% python3 -q
>>> import numpy as np
>>> np.set_printoptions(suppress=True, linewidth=120)
>>> X = np.load("case9.npy")
>>> X.round(2)
array([[0.33, 0.  , 0.33, 0.33, 0.  , 0.  ],
       [0.25, 0.25, 0.  , 0.25, 0.  , 0.25],
       [0.2 , 0.  , 0.2 , 0.  , 0.2 , 0.4 ],
       [0.22, 0.22, 0.  , 0.22, 0.11, 0.22],
       [0.  , 0.25, 0.12, 0.  , 0.38, 0.25],
       [0.22, 0.  , 0.22, 0.22, 0.11, 0.22]])
>>> # rows sum to 1
>>> A2 = X / np.sqrt((X ** 2).mean(axis=1, keepdims=True))
>>> np.linalg.matrix_rank(X - X.mean(axis=1, keepdims=True))
np.int64(5)
>>> print(np.linalg.matrix_rank(A2) == np.linalg.matrix_rank(X))
True
>>> np.round(X - X.mean(axis=1, keepdims=True), 2)
array([[ 0.17, -0.17,  0.17,  0.17, -0.17, -0.17],
       [ 0.08,  0.08, -0.17,  0.08, -0.17,  0.08],
       [ 0.03, -0.17,  0.03, -0.17,  0.03,  0.23],
       [ 0.06,  0.06, -0.17,  0.06, -0.06,  0.06],
       [-0.17,  0.08, -0.04, -0.17,  0.21,  0.08],
       [ 0.06, -0.17,  0.06,  0.06, -0.06,  0.06]])
>>> rng = np.random.default_rng(1080)
>>> labels = rng.permutation(6)
>>> A2 = X[:, labels] * rng.choice([-1, 1], 6)
>>> print(A2.round(2))
[[ 0.33 -0.   -0.33 -0.    0.   -0.33]
 [ 0.   -0.25 -0.25 -0.25  0.   -0.25]
 [ 0.2  -0.4  -0.2  -0.    0.2  -0.  ]
 [ 0.   -0.22 -0.22 -0.22  0.11 -0.22]
 [ 0.12 -0.25 -0.   -0.25  0.38 -0.  ]
 [ 0.22 -0.22 -0.22 -0.    0.11 -0.22]]
>>> U, _, Vt = np.linalg.svd(X.T @ A2)
>>> print(labels)
[2 5 0 1 4 3]
>>> np.round(np.linalg.lstsq(X, A2)[0], 2) + 0
array([[ 0.,  0., -1.,  0.,  0.,  0.],
       [ 0.,  0.,  0., -1.,  0.,  0.],
       [ 1.,  0.,  0.,  0.,  0.,  0.],
       [ 0.,  0.,  0.,  0.,  0., -1.],
       [ 0.,  0.,  0.,  0.,  1.,  0.],
       [ 0., -1.,  0.,  0.,  0.,  0.]])
>>> np.round(X.reshape(2, -1), 2)
array([[0.33, 0.  , 0.33, 0.33, 0.  , 0.  , 0.25, 0.25, 0.  , 0.25, 0.  , 0.25, 0.2 , 0.  , 0.2 , 0.  , 0.2 , 0.4 ],
       [0.22, 0.22, 0.  , 0.22, 0.11, 0.22, 0.  , 0.25, 0.12, 0.  , 0.38, 0.25, 0.22, 0.  , 0.22, 0.22, 0.11, 0.22]])
>>> t3 = X.reshape(6, 2, -1)
>>> print(np.round(np.einsum("ihd,ihd->ih", t3, t3), 2))
[[0.22 0.11]
 [0.12 0.12]
 [0.08 0.2 ]
 [0.1  0.11]
 [0.08 0.2 ]
 [0.1  0.11]]
>>> np.round(t3.transpose(1, 0, 2), 2)
array([[[0.33, 0.  , 0.33],
        [0.25, 0.25, 0.  ],
        [0.2 , 0.  , 0.2 ],
        [0.22, 0.22, 0.  ],
        [0.  , 0.25, 0.12],
        [0.22, 0.  , 0.22]],

       [[0.33, 0.  , 0.  ],
        [0.25, 0.  , 0.25],
        [0.  , 0.2 , 0.4 ],
        [0.22, 0.11, 0.22],
        [0.  , 0.38, 0.25],
        [0.22, 0.11, 0.22]]])
>>> np.round(np.swapaxes(t3, 1, 2)[0], 2)
array([[0.33, 0.33],
       [0.  , 0.  ],
       [0.33, 0.  ]])
>>> print(np.einsum("ihd,jhd->hij", t3, t3).shape)
(2, 6, 6)
>>> r0, v = X[0], X[2]
>>> print(round(float(r0 @ r0), 2))
0.33
>>> print(round(r0 @ v, 2))
0.13
>>> pr = (r0 @ v) / (r0 @ r0) * r0
>>> pr.round(2)
array([0.13, 0.  , 0.13, 0.13, 0.  , 0.  ])
>>> np.round(v - pr, 2)
array([ 0.07,  0.  ,  0.07, -0.13,  0.2 ,  0.4 ])
>>> print(round(float(np.linalg.norm(r0 + v) ** 2 + np.linalg.norm(r0 - v) ** 2), 2))
1.23
>>> np.round(np.outer(r0, v), 2)
array([[0.07, 0.  , 0.07, 0.  , 0.07, 0.13],
       [0.  , 0.  , 0.  , 0.  , 0.  , 0.  ],
       [0.07, 0.  , 0.07, 0.  , 0.07, 0.13],
       [0.07, 0.  , 0.07, 0.  , 0.07, 0.13],
       [0.  , 0.  , 0.  , 0.  , 0.  , 0.  ],
       [0.  , 0.  , 0.  , 0.  , 0.  , 0.  ]])
>>> K = np.load("layer5.npy")
>>> K
array([[-3.96,  7.4 ,  4.25, -6.54,  5.12],
       [-3.39,  0.38, -0.61, -2.15, -1.42],
       [-4.66,  1.97,  1.02, -1.07, -3.38],
       [-7.16,  3.32, -1.32, -8.65,  1.37],
       [-3.55,  9.29,  5.68, -8.11,  5.46],
       [-6.11,  1.77,  1.97, -1.76, -1.96],
       [-2.77, 10.95,  6.02, -9.18,  4.32],
       [-5.79,  0.07,  1.98, -2.29, -3.38],
       [-5.15, -0.07,  2.4 , -0.14, -1.74],
       [-7.83,  3.81,  1.25, -7.4 ,  2.4 ],
       [-5.4 ,  7.5 ,  4.41, -7.53,  5.24],
       [-6.65,  2.61, -2.25, -8.82,  1.34],
       [-7.12,  2.11, -1.75, -9.5 , -0.18],
       [-6.98,  0.6 , -1.13, -9.63,  1.14],
       [-5.13,  0.57,  0.52, -3.11, -3.2 ],
       [-4.11, 10.26,  5.04, -8.07,  5.6 ],
       [-7.91,  1.58, -2.04, -9.84,  1.22],
       [-3.73,  1.39,  0.93, -0.63, -2.88],
       [-5.8 ,  9.23,  5.83, -6.6 ,  5.6 ],
       [-4.19,  9.31,  5.98, -7.12,  5.33],
       [-7.22,  2.37, -1.62, -9.6 , -0.79],
       [-4.5 , 10.06,  5.16, -6.56,  3.95],
       [-8.07,  3.78, -2.02, -8.26,  0.34],
       [-8.67,  3.86, -2.32, -8.44,  0.93],
       [-7.96,  2.19, -1.78, -7.6 ,  1.57],
       [-5.15,  8.8 ,  5.36, -6.37,  3.76],
       [-4.22,  8.98,  4.91, -5.81,  3.76],
       [-8.06,  3.5 , -0.33, -8.77,  1.18],
       [-6.44,  1.37,  2.21, -1.29, -1.61],
       [-4.92,  3.04,  3.33, -1.27, -2.24],
       [-6.34,  1.58,  3.06, -1.45, -1.9 ],
       [-6.38, 10.31,  4.63, -6.55,  3.52],
       [-3.49,  9.62,  5.93, -6.88,  5.67],
       [-7.09,  1.64, -0.18, -9.59,  0.71],
       [-5.17,  7.34,  4.16, -8.21,  6.16],
       [-4.32,  9.89,  5.09, -9.13,  5.71],
       [-3.72,  8.88,  5.53, -9.38,  3.49],
       [-3.45, 10.08,  6.06, -8.3 ,  6.19],
       [-7.39,  3.69, -0.75, -8.86,  0.3 ]])
>>> th = np.radians(90)
>>> r_ = np.eye(5)
>>> r_[3, 3] = r_[0, 0] = np.cos(th)
>>> r_[3, 0], r_[0, 3] = -np.sin(th), np.sin(th)
>>> print(r_.round(2) + 0)
[[ 0.  0.  0.  1.  0.]
 [ 0.  1.  0.  0.  0.]
 [ 0.  0.  1.  0.  0.]
 [-1.  0.  0.  0.  0.]
 [ 0.  0.  0.  0.  1.]]
>>> A2 = K @ r_.T
>>> np.abs(A2 - K).max(axis=0)
array([ 6.41,  0.  ,  0.  , 17.75,  0.  ])
>>> np.round(np.linalg.svd(K, compute_uv=False), 2), np.round(np.linalg.svd(A2, compute_uv=False), 2)
(array([68.8 , 28.8 , 14.78,  5.81,  5.02]), array([68.8 , 28.8 , 14.78,  5.81,  5.02]))
>>> np.allclose(K @ K.T, A2 @ A2.T)
True
